>>> import numpy as np
>>> import numpy.linalg as la
>>> np.set_printoptions(suppress=True, linewidth=100)
>>> m1 = np.array([[-7, 2, 2, 3, 2, 0, 0, 3],
...     [2, -2, 3, 3, 1, 2, 3, 2],
...     [0, 3, 12, 3, 2, 2, 1, 1],
...     [2, 0, 2, 7, 0, 3, 0, 3],
...     [0, 1, 0, 3, 8, 0, 2, 0],
...     [1, 2, 0, 3, 1, -8, 3, 3],
...     [2, 3, 0, 0, 1, 1, 3, 3],
...     [2, 1, 2, 3, 1, 2, 0, 12]])
>>> x0 = np.array([4, -5, 1, 4, 1, 3, 9, -6])
>>> target = m1 @ x0
>>> print(target)
[-40  55  20  29  33  -8   6 -48]
>>> print(np.round(la.solve(m1, target + m1[:, 5]), 3))
[ 4. -5.  1.  4.  1.  4.  9. -6.]
>>> print(np.round(la.solve(m1.T, m1[0]), 3) + 0)
[1. 0. 0. 0. 0. 0. 0. 0.]
>>> print(np.round(la.solve(m1, target), 3))
[ 4. -5.  1.  4.  1.  3.  9. -6.]
>>> print(np.round(la.solve(m1, m1[:, 0]), 3) + 0)
[1. 0. 0. 0. 0. 0. 0. 0.]
>>> W0 = np.array([[18, -6, -3, -15, 6, 15, -12, -3],
...     [-6, 13, 6, 7, -9, -9, -3, 2],
...     [-3, 6, 13, 0, 4, -5, 7, 3],
...     [-15, 7, 0, 14, -9, -13, 6, 2],
...     [6, -9, 4, -9, 13, 7, 7, 0],
...     [15, -9, -5, -13, 7, 14, -8, -3],
...     [-12, -3, 7, 6, 7, -8, 19, 3],
...     [-3, 2, 3, 2, 0, -3, 3, 1]])
>>> print(np.argsort(-la.norm(W0, axis=0).round(6), kind="stable")[:3])
[0 5 3]
>>> print(la.matrix_rank(W0, rtol=0.1))
3
>>> print([round(float(x), 3) for x in la.svd(W0, compute_uv=False)[:3]])
[58.63, 30.2, 16.17]
>>> evals, evecs = la.eigvalsh(W0)
Traceback (most recent call last):
  File "<python-input-15>", line 1, in <module>
    evals, evecs = la.eigvalsh(W0)
    ^^^^^^^^^^^^
ValueError: too many values to unpack (expected 2)
>>> evals, evecs = la.eigh(W0)
>>> print(np.round(np.abs(evecs[:, -1]), 3))
[0.535 0.288 0.159 0.459 0.232 0.487 0.303 0.103]
>>> print(np.round(evecs @ np.diag(evals) @ evecs.T, 3) + 0)
[[ 18.  -6.  -3. -15.   6.  15. -12.  -3.]
 [ -6.  13.   6.   7.  -9.  -9.  -3.   2.]
 [ -3.   6.  13.   0.   4.  -5.   7.   3.]
 [-15.   7.   0.  14.  -9. -13.   6.   2.]
 [  6.  -9.   4.  -9.  13.   7.   7.   0.]
 [ 15.  -9.  -5. -13.   7.  14.  -8.  -3.]
 [-12.  -3.   7.   6.   7.  -8.  19.   3.]
 [ -3.   2.   3.   2.   0.  -3.   3.   1.]]
>>> print(np.round(evecs.T @ evecs, 3) + 0)
[[1. 0. 0. 0. 0. 0. 0. 0.]
 [0. 1. 0. 0. 0. 0. 0. 0.]
 [0. 0. 1. 0. 0. 0. 0. 0.]
 [0. 0. 0. 1. 0. 0. 0. 0.]
 [0. 0. 0. 0. 1. 0. 0. 0.]
 [0. 0. 0. 0. 0. 1. 0. 0.]
 [0. 0. 0. 0. 0. 0. 1. 0.]
 [0. 0. 0. 0. 0. 0. 0. 1.]]
>>> print((evals > 1e-8).sum(), (evals < -1e-8).sum())
3 0
>>> print(evals.round(3) + 0)
[ 0.    0.    0.    0.    0.   16.17 30.2  58.63]
>>> rk = la.matrix_rank(W0)
>>> print(rk)
3
>>> ns = la.svd(W0)[2][rk:].T
>>> print([int(la.matrix_rank(W0[:i])) for i in range(1, len(W0) + 1)])
[1, 2, 3, 3, 3, 3, 3, 3]
>>> print(ns.shape)
(8, 5)
>>> print(np.allclose(W0 @ ns, 0))
True
>>> arr = np.tril(np.array([[2, 1, 1, 2], [1, 1, 0, 1], [1, 2, 0, 1], [0, 2, 1, 1]]), -1) + np.eye(4, dtype=int)
>>> print(arr)
[[1 0 0 0]
 [1 1 0 0]
 [1 2 1 0]
 [0 2 1 1]]
>>> W1 = np.array([[-2, 2, 1], [-1, 2, 2], [1, 1, 1], [-2, 0, -2]])
>>> coef = np.array([0, 1, 0])
>>> H = np.maximum(arr @ W1 + coef, 0)
>>> print(H)
[[0 3 1]
 [0 5 3]
 [0 8 6]
 [0 6 3]]
>>> print((H > 0).mean(axis=0))
[0. 1. 1.]
>>> print((H > 0).astype(int))
[[0 1 1]
 [0 1 1]
 [0 1 1]
 [0 1 1]]
>>> print(la.matrix_rank(H))
2
>>> W2 = np.array([[2, 3, 2], [1, 3, -2], [-3, 1, -1]])
>>> print(W1 @ W2)
[[-5  1 -9]
 [-6  5 -8]
 [ 0  7 -1]
 [ 2 -8 -2]]
>>> print(arr.shape)
(4, 4)
>>> print(np.unravel_index(np.abs(arr).argmax(), arr.shape))
(np.int64(2), np.int64(1))
>>> print(arr.mean(axis=0))
[0.75 1.25 0.5  0.25]
>>> print(np.abs(arr).max())
2
>>> print(la.matrix_rank(arr))
4
>>> print(np.diff(arr, axis=0))
[[ 0  1  0  0]
 [ 0  1  1  0]
 [-1  0  0  1]]
>>> print(np.count_nonzero(arr))
9
>>> print(arr.sum(axis=0))
[3 5 2 1]
>>> print(arr - arr[0])
[[ 0  0  0  0]
 [ 0  1  0  0]
 [ 0  2  1  0]
 [-1  2  1  1]]
>>> q, R = la.qr(arr)
>>> print(q.round(3) + 0)
[[-0.577  0.408 -0.408  0.577]
 [-0.577  0.     0.816  0.   ]
 [-0.577 -0.408 -0.408 -0.577]
 [ 0.    -0.816  0.     0.577]]
>>> print(np.round(q.T @ q, 3) + 0)
[[1. 0. 0. 0.]
 [0. 1. 0. 0.]
 [0. 0. 1. 0.]
 [0. 0. 0. 1.]]
>>> other = np.array([[2, 3], [0, 3], [2, 2], [2, -1]])
>>> print(np.einsum("ij,ij->i", arr, arr))
[1 2 6 6]
>>> print(np.einsum("ij->j", arr))
[3 5 2 1]
>>> A = np.loadtxt("data.csv", delimiter=",")
>>> print(A.round(3))
[[  9.26    6.003   2.826   2.26    1.039   0.133  -2.      2.036   2.916]
 [  5.41    6.384  -6.719  -1.59   -6.038  -1.411  -2.     -5.422  -1.476]
 [  5.601   5.169  -7.197  -1.399  -4.967  -2.53   -2.     -3.136  -2.929]
 [  6.361   4.672  -9.036  -0.639  -5.01   -2.647  -2.     -2.683  -4.346]
 [  4.69    4.761  -6.719  -2.31   -4.775  -3.393  -2.     -2.537  -3.098]
 [  1.72    4.431  -9.264  -5.28   -7.204  -5.208  -2.     -4.635  -4.701]
 [  6.486   4.321  -0.446  -0.514  -0.301  -2.937  -2.      2.379  -0.402]
 [  9.77    6.607   0.066   2.77   -0.689   0.992  -2.     -0.296   2.14 ]
 [  5.485   4.935  -6.846  -1.515  -4.615  -2.823  -2.     -2.55   -2.988]
 [  5.516   6.361  -5.788  -1.484  -5.497  -1.381  -2.     -4.859  -1.033]
 [ -0.629   4.274 -10.758  -7.629  -8.968  -6.541  -2.     -6.242  -5.605]
 [  9.785   5.701   0.459   2.785   0.421   0.094  -2.      1.72    1.431]
 [  3.513   5.129  -4.118  -3.487  -4.432  -3.614  -2.     -2.561  -1.43 ]
 [  6.96    5.566  -1.301  -0.04   -1.736  -1.455  -2.     -0.302   0.415]
 [  5.966   5.254  -4.735  -1.034  -3.638  -2.263  -2.     -1.892  -1.614]
 [  0.504   3.41   -7.093  -6.496  -5.704  -6.838  -2.     -2.114  -4.637]
 [  0.268   3.994  -9.608  -6.732  -7.665  -6.372  -2.     -4.659  -5.31 ]
 [  9.194   6.04   -2.728   2.194  -1.807   0.137  -2.     -0.846   0.175]
 [  5.96    5.49   -2.862  -1.04   -2.941  -2.031  -2.     -1.43   -0.442]
 [  4.524   5.894  -7.196  -2.476  -6.23   -2.344  -2.     -5.123  -2.204]
 [  5.221   4.629  -9.595  -1.779  -5.816  -3.26   -2.     -3.445  -4.669]
 [  4.828   5.367  -4.182  -2.172  -4.044  -2.718  -2.     -2.411  -1.223]
 [  7.378   6.408  -3.055   0.378  -3.247  -0.403  -2.     -2.656   0.381]
 [  4.475   4.782  -0.748  -2.525  -1.918  -3.48   -2.      0.3    -0.092]
 [  4.164   5.607  -4.058  -2.836  -4.554  -2.812  -2.     -3.16   -0.923]
 [  2.087   4.23   -9.412  -4.913  -6.893  -5.227  -2.     -4.122  -4.976]
 [  1.473   4.079 -10.203  -5.527  -7.444  -5.684  -2.     -4.524  -5.522]]
>>> u = np.array([3, 3, -2])
>>> print(np.round(np.cross(A[3, :3], A[0, :3]), 3))
[  67.454 -101.649   -5.079]
>>> W1 = np.array([[-1, -1, 0, 2, 0, -2],
...     [-1, 2, 2, -1, -2, -1],
...     [1, -2, 2, -1, 1, -2],
...     [-2, 1, 2, -2, 1, 1],
...     [2, 0, 1, 1, -1, -1],
...     [2, 2, 1, 2, -1, 2],
...     [-1, 0, 0, 0, 1, -2],
...     [0, 2, 1, 1, -1, -2],
...     [2, 1, -1, 2, 0, -2]])
>>> coef = np.array([2, 7, 3, 5, 5, 8])
>>> H = np.maximum(A @ W1 + coef, 0)
>>> print(np.round((H > 0).mean(axis=0), 3))
[0.    0.889 0.333 0.704 0.    0.741]
>>> W2 = np.array([[-1, 0], [0, 3], [-1, 3], [-3, 1], [-3, 2], [3, 1]])
>>> print(W1 @ W2)
[[-11  -3]
 [  5   6]
 [ -9  -1]
 [  6  10]
 [ -6   1]
 [  0  11]
 [ -8   0]
 [ -7   6]
 [-13   0]]
>>> rk = la.matrix_rank(A)
>>> print(rk)
4
>>> ns = la.svd(A)[2][rk:].T
>>> print([int(la.matrix_rank(np.delete(A, i, axis=0))) for i in range(27)])
[4, 4, 4, 4, 4, 4, 4, 4, 4, 4, 4, 4, 4, 4, 4, 4, 4, 4, 4, 4, 4, 4, 4, 4, 4, 4, 4]
>>> print([int(la.matrix_rank(A[:, :j + 1])) for j in range(9)])
[1, 2, 3, 4, 4, 4, 4, 4, 4]
>>> print(la.matrix_rank(A.T @ A), la.matrix_rank(A @ A.T))
4 4
>>> print(np.unique(A.round(6), axis=0).shape)
(27, 9)
>>> print(np.allclose(A[:-1].T @ la.lstsq(A[:-1].T, A[-1])[0], A[-1]))
True
>>> print(np.abs(np.diag(la.qr(A)[1])) > 1e-9)
[ True  True  True  True False False False False False]
>>> print(la.lstsq(A[:-1].T, A[-1])[2])
4
>>> J = np.load("x.npy")
>>> print(J)
[[ -3   3 -12  12]
 [ -3  -3 -12 -12]
 [  0   0  -6   6]
 [  0   0  -6  -6]]
>>> left, sigma, VT = la.svd(J)
>>> print(np.argmax(sigma[:-1] / (sigma[1:] + 1e-6)) + 1)
2
>>> print(sigma.round(3))
[19.353 19.353  1.86   1.86 ]
>>> other = left[:, :2] @ np.diag(sigma[:2]) @ VT[:2]
>>> print(round(la.norm(J - other, 2), 3), round(float(sigma[2]), 3))
1.86 1.86
>>> print(la.matrix_rank(J, rtol=0.05))
4
>>> print(np.round(la.norm(J - other) / la.norm(J), 3))
0.096
>>> print(round(np.abs(J - other).max(), 3))
1.164
>>> print(other.round(3))
[[ -2.446   2.446 -12.112  12.112]
 [ -2.446  -2.446 -12.112 -12.112]
 [ -1.164   1.164  -5.765   5.765]
 [ -1.164  -1.164  -5.765  -5.765]]
